% python3 -q
>>> import numpy as np
>>> np.set_printoptions(suppress=True, linewidth=100)
>>> tidy = lambda a: np.round(a, 3) + 0
>>> m1 = np.load("layer19.npy")
>>> print(m1)
[[-3 -3 -3]
 [-3 -6 -6]
 [-3 -6 -9]]
>>> vec = np.array([-2, -3, 2])
>>> target = m1 @ vec
>>> print(target)
[ 9 12  6]
>>> print(tidy(np.linalg.solve(m1, target + m1[:, 2])))
[-2. -3.  3.]
>>> print(tidy(np.linalg.solve(m1.T, m1[0])))
[1. 0. 0.]
>>> print(m1.mean(axis=0))
[-3. -5. -6.]
>>> print(m1 - m1[0])
[[ 0  0  0]
 [ 0 -3 -3]
 [ 0 -3 -6]]
>>> np.linalg.rank(m1)
Traceback (most recent call last):
  File "<python-input-12>", line 1, in <module>
    np.linalg.rank(m1)
    ^^^^^^^^^^^^^^
AttributeError: module 'numpy.linalg' has no attribute 'rank'
>>> print(m1.shape)
(3, 3)
>>> vec = np.array([2, -2, 2])
>>> h = np.maximum(m1 @ vec, 0)
>>> print(np.maximum(m1 @ vec, 0) - np.maximum(-m1 @ vec, 0))
[ -6  -6 -12]
>>> print(np.maximum(m1 @ (3 * vec), 0))
[0 0 0]
>>> print(m1.T @ h)
[0 0 0]
>>> print(np.flatnonzero(h > 1e-9))
[]
>>> print(h)
[0 0 0]
>>> u = np.array([-2, 3, -2])
>>> print(np.polyval(u, m1[2]))
[ -29  -92 -191]
>>> print(np.correlate(m1[2], m1[0], "full"))
[ 9 27 54 45 27]
>>> print(np.cross(m1[2, :3], m1[0, :3]))
[-9 18 -9]
>>> F = np.load("a.npy")
>>> print(F)
[[2 1 0 1]
 [2 1 2 2]
 [2 1 2 2]]
>>> W1 = np.array([[-1, 3, -1, -2, 3],
...     [3, 1, -3, 3, -1],
...     [-1, 3, 2, -1, -2],
...     [2, 3, 3, 0, 3]])
>>> b = np.array([2, 5, -2, 3, -4])
>>> hid = np.maximum(F @ W1 + b, 0)
>>> print(np.linalg.matrix_rank(hid))
2
>>> Z = np.array([[8, 2], [9, 8], [1, 3], [3, 8], [2, 1]])
>>> print((hid @ Z).round(6).argmax(axis=1))
[0 0 0]
>>> print(np.linalg.matrix_rank(F, rtol=0.1))
2
>>> print([round(float(x), 3) for x in np.linalg.svd(F, compute_uv=False)[:3]])
[5.484, 1.389, 0.0]
>>> print(np.linalg.cond(F) > 100)
True
>>> print(tidy(np.linalg.norm(F, 2) / np.linalg.norm(F)))
0.969
>>> u = np.array([2, 2, 0, 1])
>>> data = u[np.abs(np.subtract.outer(np.arange(4), np.arange(4)))]
>>> print(data)
[[2 2 0 1]
 [2 2 2 0]
 [0 2 2 2]
 [1 0 2 2]]
>>> print(tidy(np.linalg.eigvalsh(data).min()))
-1.562
>>> print([round(float(np.linalg.det(data[:i, :i])), 2) + 0 for i in range(1, 5)])
[2.0, 0.0, -8.0, -32.0]
>>> print(np.all(np.linalg.eigvalsh(data) > 0))
False
>>> print(tidy(np.linalg.norm(data, axis=0)))
[3.    3.464 3.464 3.   ]
>>> print(tidy(np.linalg.norm(data, 2)))
5.562
>>> print(tidy(np.linalg.norm(data[3] - data[0])))
3.162
>>> J = np.loadtxt("m.csv", delimiter=",")
>>> print(J)
[[ 99.635 -80.969  41.793]
 [100.028 -80.297  41.403]
 [101.811 -79.156  41.471]
 [100.628 -80.879  38.529]
 [ 99.105 -78.573  39.869]
 [ 99.46  -80.267  38.958]
 [ 99.958 -79.836  39.154]
 [101.881 -80.392  40.167]
 [100.118 -80.464  39.429]
 [100.159 -80.139  39.379]
 [ 99.987 -81.11   39.087]
 [ 99.461 -80.664  40.442]
 [ 97.803 -78.943  40.288]
 [ 99.65  -81.231  40.336]
 [102.426 -82.274  40.962]
 [ 99.04  -78.825  40.335]
 [ 99.376 -78.278  40.047]
 [101.049 -77.796  39.91 ]
 [ 98.927 -80.745  40.254]
 [ 99.871 -80.304  38.432]
 [101.067 -80.261  39.839]
 [ 99.205 -78.499  42.253]
 [ 99.194 -79.565  41.079]
 [ 99.883 -79.057  40.566]
 [100.656 -79.266  40.173]]
>>> left, sigma, VT = np.linalg.svd(J)
>>> print(tidy(sigma))
[670.886   5.194   4.19 ]
>>> A2 = left[:, :1] @ np.diag(sigma[:1]) @ VT[:1]
>>> print(tidy(np.linalg.norm(J - A2) / np.linalg.norm(J)))
0.01
>>> print(np.linalg.matrix_rank(A2))
1
>>> Z = J[[0, 19]].astype(float)
>>> for _ in range(5):
...     lab = np.linalg.norm(J[:, None] - Z, axis=-1).argmin(axis=1)
...     Z = np.array([J[lab == j].mean(axis=0) for j in range(2)])
... 
>>> print(lab)
[0 0 0 1 1 1 1 0 1 1 1 0 1 0 0 1 1 1 0 1 1 0 0 1 1]
>>> print(tidy(Z[1] - Z[0]))
[-0.344  0.779 -1.416]
>>> cen = (J - J.mean(axis=0)) / J.std(axis=0)
>>> print(cen.std(axis=0))
[1. 1. 1.]
>>> print(np.argwhere(np.abs(cen) > 2))
[[12  0]
 [14  0]
 [14  1]
 [21  2]]
>>> b = np.linalg.lstsq(np.delete(cen, 0, axis=1), cen[:, 0])[0]
>>> print(np.abs(b).argmax())
0
